% python3 -q
>>> import numpy as np
>>> np.set_printoptions(precision=3, suppress=True, linewidth=200)
>>> rd = lambda a: np.round(a, 3) + 0
>>> F = np.loadtxt("w.csv", delimiter=",")
>>> F
array([[-3.,  0.,  0.,  3., -3.,  0., -3.,  1., -2.],
       [ 0., -3.,  0.,  0.,  3., -3.,  0., -3.,  1.],
       [ 0.,  0., -3.,  0.,  0.,  3., -3.,  0., -3.],
       [ 3.,  0.,  0., -3.,  0.,  0.,  3., -3.,  0.],
       [-3.,  3.,  0.,  0., -3.,  0.,  0.,  3., -3.],
       [ 0., -3.,  3.,  0.,  0., -3.,  0.,  0.,  3.],
       [-3.,  0., -3.,  3.,  0.,  0., -3.,  0.,  0.],
       [ 1., -3.,  0., -3.,  3.,  0.,  0., -3.,  0.],
       [-2.,  1., -3.,  0., -3.,  3.,  0.,  0., -3.]])
>>> M2 = F / np.sqrt((F ** 2).mean(axis=1, keepdims=True))
>>> np.linalg.matrix_rank(M2) == np.linalg.matrix_rank(F)
np.True_
>>> print(rd(np.linalg.norm(M2, axis=1)))
[3. 3. 3. 3. 3. 3. 3. 3. 3.]
>>> ev, evecs = np.linalg.eigh(F)
>>> (ev > 1e-8).sum(), (ev < -1e-8).sum()
(np.int64(3), np.int64(6))
>>> rd(np.linalg.svd(F, compute_uv=False))
array([13.424,  8.353,  7.544,  3.872,  3.19 ,  2.817,  1.881,  0.978,  0.718])
>>> rd(ev.sum()), np.trace(F)
(np.float64(-27.0), np.float64(-27.0))
>>> rd(np.linalg.eigvalsh(F @ F))
array([  0.516,   0.956,   3.537,   7.938,  10.179,  14.993,  56.908,  69.768, 180.205])
>>> np.allclose(F, F.T)
True
>>> (F + F.T) / 2
array([[-3.,  0.,  0.,  3., -3.,  0., -3.,  1., -2.],
       [ 0., -3.,  0.,  0.,  3., -3.,  0., -3.,  1.],
       [ 0.,  0., -3.,  0.,  0.,  3., -3.,  0., -3.],
       [ 3.,  0.,  0., -3.,  0.,  0.,  3., -3.,  0.],
       [-3.,  3.,  0.,  0., -3.,  0.,  0.,  3., -3.],
       [ 0., -3.,  3.,  0.,  0., -3.,  0.,  0.,  3.],
       [-3.,  0., -3.,  3.,  0.,  0., -3.,  0.,  0.],
       [ 1., -3.,  0., -3.,  3.,  0.,  0., -3.,  0.],
       [-2.,  1., -3.,  0., -3.,  3.,  0.,  0., -3.]])
>>> rd(np.linalg.det(F))
np.float64(38880.0)
>>> F @ F
array([[ 41., -14.,  15., -30.,  27.,  -6.,  27., -24.,  21.],
       [-14.,  37., -12.,   9., -30.,  21.,   0.,  27., -24.],
       [ 15., -12.,  36.,  -9.,   9., -27.,  18.,   0.,  27.],
       [-30.,   9.,  -9.,  36., -18.,   0., -27.,  21.,  -6.],
       [ 27., -30.,   9., -18.,  45., -18.,   9., -30.,  27.],
       [ -6.,  21., -27.,   0., -18.,  36.,  -9.,   9., -30.],
       [ 27.,   0.,  18., -27.,   9.,  -9.,  36., -12.,  15.],
       [-24.,  27.,   0.,  21., -30.,   9., -12.,  37., -14.],
       [ 21., -24.,  27.,  -6.,  27., -30.,  15., -14.,  41.]])
>>> M2 = F / np.linalg.norm(F, axis=1, keepdims=True)
>>> C2 = M2 @ M2.T
>>> rd(C2[3])
array([-0.781,  0.247, -0.25 ,  1.   , -0.447,  0.   , -0.75 ,  0.575, -0.156])
>>> rd(C2)
array([[ 1.   , -0.359,  0.39 , -0.781,  0.629, -0.156,  0.703, -0.616,  0.512],
       [-0.359,  1.   , -0.329,  0.247, -0.735,  0.575,  0.   ,  0.73 , -0.616],
       [ 0.39 , -0.329,  1.   , -0.25 ,  0.224, -0.75 ,  0.5  ,  0.   ,  0.703],
       [-0.781,  0.247, -0.25 ,  1.   , -0.447,  0.   , -0.75 ,  0.575, -0.156],
       [ 0.629, -0.735,  0.224, -0.447,  1.   , -0.447,  0.224, -0.735,  0.629],
       [-0.156,  0.575, -0.75 ,  0.   , -0.447,  1.   , -0.25 ,  0.247, -0.781],
       [ 0.703,  0.   ,  0.5  , -0.75 ,  0.224, -0.25 ,  1.   , -0.329,  0.39 ],
       [-0.616,  0.73 ,  0.   ,  0.575, -0.735,  0.247, -0.329,  1.   , -0.359],
       [ 0.512, -0.616,  0.703, -0.156,  0.629, -0.781,  0.39 , -0.359,  1.   ]])
>>> X = np.diag(3 * np.array([-5, -1, 1, 8, -6, -9, 7, 5, 3, 7, -3])) + np.array([[5, 2, -3, -1, 4, -5, -8, 1, -3, -2, -6],
...     [3, -2, 7, -1, -9, 0, -5, -3, 9, 9, 6],
...     [0, 5, -4, -2, 6, -6, 9, 8, 0, -6, -9],
...     [0, -6, -5, -6, -8, -8, -7, -5, -8, -9, -4],
...     [6, 2, 8, -1, 3, 4, 9, -2, -5, -2, 7],
...     [-3, -2, 4, 8, 4, 6, -1, 1, 6, 6, 8],
...     [8, 7, 7, -4, 0, 6, 2, -7, -8, 2, -1],
...     [-5, 0, 6, -6, 1, 0, 6, 9, -7, -8, -4],
...     [-3, 3, 4, -1, -7, -6, 3, 0, 6, 4, 2],
...     [1, -6, 1, 4, 8, -7, -1, 0, 6, -4, 9],
...     [7, 9, -5, 5, -5, 7, 3, -6, 0, 3, -6]])
>>> X
array([[-10,   2,  -3,  -1,   4,  -5,  -8,   1,  -3,  -2,  -6],
       [  3,  -5,   7,  -1,  -9,   0,  -5,  -3,   9,   9,   6],
       [  0,   5,  -1,  -2,   6,  -6,   9,   8,   0,  -6,  -9],
       [  0,  -6,  -5,  18,  -8,  -8,  -7,  -5,  -8,  -9,  -4],
       [  6,   2,   8,  -1, -15,   4,   9,  -2,  -5,  -2,   7],
       [ -3,  -2,   4,   8,   4, -21,  -1,   1,   6,   6,   8],
       [  8,   7,   7,  -4,   0,   6,  23,  -7,  -8,   2,  -1],
       [ -5,   0,   6,  -6,   1,   0,   6,  24,  -7,  -8,  -4],
       [ -3,   3,   4,  -1,  -7,  -6,   3,   0,  15,   4,   2],
       [  1,  -6,   1,   4,   8,  -7,  -1,   0,   6,  17,   9],
       [  7,   9,  -5,   5,  -5,   7,   3,  -6,   0,   3, -15]])
>>> M2 = np.linalg.inv(X)
>>> rd(np.linalg.inv(M2))
array([[-10.,   2.,  -3.,  -1.,   4.,  -5.,  -8.,   1.,  -3.,  -2.,  -6.],
       [  3.,  -5.,   7.,  -1.,  -9.,   0.,  -5.,  -3.,   9.,   9.,   6.],
       [  0.,   5.,  -1.,  -2.,   6.,  -6.,   9.,   8.,   0.,  -6.,  -9.],
       [  0.,  -6.,  -5.,  18.,  -8.,  -8.,  -7.,  -5.,  -8.,  -9.,  -4.],
       [  6.,   2.,   8.,  -1., -15.,   4.,   9.,  -2.,  -5.,  -2.,   7.],
       [ -3.,  -2.,   4.,   8.,   4., -21.,  -1.,   1.,   6.,   6.,   8.],
       [  8.,   7.,   7.,  -4.,   0.,   6.,  23.,  -7.,  -8.,   2.,  -1.],
       [ -5.,   0.,   6.,  -6.,   1.,   0.,   6.,  24.,  -7.,  -8.,  -4.],
       [ -3.,   3.,   4.,  -1.,  -7.,  -6.,   3.,   0.,  15.,   4.,   2.],
       [  1.,  -6.,   1.,   4.,   8.,  -7.,  -1.,   0.,   6.,  17.,   9.],
       [  7.,   9.,  -5.,   5.,  -5.,   7.,   3.,  -6.,   0.,   3., -15.]])
>>> np.allclose(M2, X.T)
False
>>> rd(np.linalg.slogdet(X)[0])
np.float64(1.0)
>>> rng = np.random.default_rng(365444)
>>> lab = rng.permutation(11)
>>> M2 = X[:, lab] * rng.choice([-1, 1], 11)
>>> print(M2)
[[  4   3   6   2  -1 -10   1  -2  -8   3  -5]
 [ -9  -7  -6  -9  -1   3  -3   5  -5  -9   0]
 [  6   1   9   6  -2   0   8  -5   9   0  -6]
 [ -8   5   4   9  18   0  -5   6  -7   8  -8]
 [-15  -8  -7   2  -1   6  -2  -2   9   5   4]
 [  4  -4  -8  -6   8  -3   1   2  -1  -6 -21]
 [  0  -7   1  -2  -4   8  -7  -7  23   8   6]
 [  1  -6   4   8  -6  -5  24   0   6   7   0]
 [ -7  -4  -2  -4  -1  -3   0  -3   3 -15  -6]
 [  8  -1  -9 -17   4   1   0   6  -1  -6  -7]
 [ -5   5  15  -3   5   7  -6  -9   3   0   7]]
>>> U, _, Vh = np.linalg.svd(X.T @ M2)
>>> lab
array([ 4,  2, 10,  9,  3,  0,  7,  1,  6,  8,  5])
>>> rd(np.linalg.lstsq(X, M2)[0])
array([[ 0.,  0.,  0.,  0.,  0.,  1.,  0.,  0.,  0.,  0.,  0.],
       [ 0.,  0.,  0.,  0.,  0.,  0.,  0., -1.,  0.,  0.,  0.],
       [ 0., -1.,  0.,  0.,  0.,  0.,  0.,  0.,  0.,  0.,  0.],
       [ 0.,  0.,  0.,  0.,  1.,  0.,  0.,  0.,  0.,  0.,  0.],
       [ 1.,  0.,  0.,  0.,  0.,  0.,  0.,  0.,  0.,  0.,  0.],
       [ 0.,  0.,  0.,  0.,  0.,  0.,  0.,  0.,  0.,  0.,  1.],
       [ 0.,  0.,  0.,  0.,  0.,  0.,  0.,  0.,  1.,  0.,  0.],
       [ 0.,  0.,  0.,  0.,  0.,  0.,  1.,  0.,  0.,  0.,  0.],
       [ 0.,  0.,  0.,  0.,  0.,  0.,  0.,  0.,  0., -1.,  0.],
       [ 0.,  0.,  0., -1.,  0.,  0.,  0.,  0.,  0.,  0.,  0.],
       [ 0.,  0., -1.,  0.,  0.,  0.,  0.,  0.,  0.,  0.,  0.]])
